% ipython --no-banner

In [1]: import numpy as np

In [2]: from numpy import linalg as LA

In [3]: np.set_printoptions(suppress=True, linewidth=100)

In [4]: def tidy(a):
   ...:     return np.round(a, 3) + 0
   ...: 

In [5]: K = np.load("layer12.npy")

In [6]: K
Out[6]: 
array([[1, 0, 2, 2, 2, 0],
       [0, 1, 0, 2, 2, 2],
       [2, 0, 1, 0, 2, 2],
       [2, 2, 0, 1, 0, 2],
       [2, 2, 2, 0, 1, 0],
       [0, 2, 2, 2, 0, 1]])

In [7]: # symmetric, so the eigenvalues are real

In [8]: rng = np.random.default_rng(292)

In [9]: idx = rng.permutation(6)

In [10]: idx
Out[10]: array([5, 3, 1, 2, 0, 4])

In [11]: A2 = K[idx][:, idx]

In [12]: np.allclose(A2, K)
Out[12]: False

In [13]: np.diag(A2)
Out[13]: array([1, 1, 1, 1, 1, 1])

In [14]: tidy(np.sort(np.abs(LA.eigvals(A2))))
Out[14]: array([1., 1., 3., 3., 3., 7.])

In [15]: tidy(LA.det(A2)), tidy(LA.det(K[idx]))
Out[15]: (np.float64(189.0), np.float64(189.0))

In [16]: A2
Out[16]: 
array([[1, 2, 2, 2, 0, 0],
       [2, 1, 2, 0, 2, 0],
       [2, 2, 1, 0, 0, 2],
       [2, 0, 0, 1, 2, 2],
       [0, 2, 0, 2, 1, 2],
       [0, 0, 2, 2, 2, 1]])

In [17]: tidy(LA.eigvalsh(K).min())
Out[17]: np.float64(-3.0)

In [18]: x = np.array([2, 1, 2, 2, 2, 1])

In [19]: rhs = K @ x

In [20]: rhs
Out[20]: array([14, 11, 12, 10, 12, 11])

In [21]: tidy(LA.solve(K, K[:, 3]))
Out[21]: array([0., 0., 0., 1., 0., 0.])

In [22]: E = np.load("out8.npy")

In [23]: tidy(E)
Out[23]: 
array([[-0.636, -0.545,  0.545],
       [-0.545,  0.818,  0.182],
       [ 0.545,  0.182,  0.818]])

In [24]: # symmetric, so the eigenvalues are real

In [25]: Q = E.astype(float).copy()

In [26]: for j in range(3):
    ...:     Q[:, j] -= Q[:, :j] @ (Q[:, :j].T @ Q[:, j])
    ...:     Q[:, j] /= LA.norm(Q[:, j])
    ...: 

In [27]: tidy(Q.T @ E)
Out[27]: 
array([[1., 0., 0.],
       [0., 1., 0.],
       [0., 0., 1.]])

In [28]: tidy(Q)
Out[28]: 
array([[-0.636, -0.545,  0.545],
       [-0.545,  0.818,  0.182],
       [ 0.545,  0.182,  0.818]])

In [29]: u = np.array([3, 1, 2])

In [30]: A2 = Q + np.outer(u, np.eye(3)[1])

In [31]: tidy(A2)
Out[31]: 
array([[-0.636,  2.455,  0.545],
       [-0.545,  1.818,  0.182],
       [ 0.545,  2.182,  0.818]])

In [32]: tidy(LA.svd(E, compute_uv=False))
Out[32]: array([1., 1., 1.])

In [33]: tidy(E.T @ E)
Out[33]: 
array([[1., 0., 0.],
       [0., 1., 0.],
       [0., 0., 1.]])

In [34]: tidy(E[:, 2] @ E[:, 0])
Out[34]: np.float64(0.0)

In [35]: evals, evecs = LA.eigh(E)

In [36]: x = np.array([3, 2, 1])

In [37]: tidy(LA.eigvalsh(E[1:, 1:]))
Out[37]: array([0.636, 1.   ])

In [38]: tidy(x @ E @ x)
Out[38]: np.float64(-4.182)

In [39]: tidy(evecs * np.maximum(evals, 0) @ evecs.T)
Out[39]: 
array([[ 0.182, -0.273,  0.273],
       [-0.273,  0.909,  0.091],
       [ 0.273,  0.091,  0.909]])

In [40]: tidy(x @ E @ x / (x @ x)), evals[0], evals[-1]
Out[40]: (np.float64(-0.299), np.float64(-1.0), np.float64(1.0))

In [41]: u = np.array([-2, 4, 3, 3, -3, 5])

In [42]: m1 = -1 * np.eye(6) + np.outer(u, u)

In [43]: m1
Out[43]: 
array([[  3.,  -8.,  -6.,  -6.,   6., -10.],
       [ -8.,  15.,  12.,  12., -12.,  20.],
       [ -6.,  12.,   8.,   9.,  -9.,  15.],
       [ -6.,  12.,   9.,   8.,  -9.,  15.],
       [  6., -12.,  -9.,  -9.,   8., -15.],
       [-10.,  20.,  15.,  15., -15.,  24.]])

In [44]: evals, evecs = LA.eigh(m1)

In [45]: tidy(evecs.T @ m1 @ evecs)
Out[45]: 
array([[-1.,  0.,  0.,  0.,  0.,  0.],
       [ 0., -1.,  0.,  0.,  0.,  0.],
       [ 0.,  0., -1.,  0.,  0.,  0.],
       [ 0.,  0.,  0., -1.,  0.,  0.],
       [ 0.,  0.,  0.,  0., -1.,  0.],
       [ 0.,  0.,  0.,  0.,  0., 71.]])

In [46]: np.abs(evecs[:, -1]).round(6).argmax()
Out[46]: np.int64(5)

In [47]: tidy(evecs.T @ evecs)
Out[47]: 
array([[1., 0., 0., 0., 0., 0.],
       [0., 1., 0., 0., 0., 0.],
       [0., 0., 1., 0., 0., 0.],
       [0., 0., 0., 1., 0., 0.],
       [0., 0., 0., 0., 1., 0.],
       [0., 0., 0., 0., 0., 1.]])

In [48]: np.unique(evals.round(6) + 0, return_counts=True)[1]
Out[48]: array([5, 1])

In [49]: tidy(np.abs(evecs[:, -1]))
Out[49]: array([0.236, 0.471, 0.354, 0.354, 0.354, 0.589])
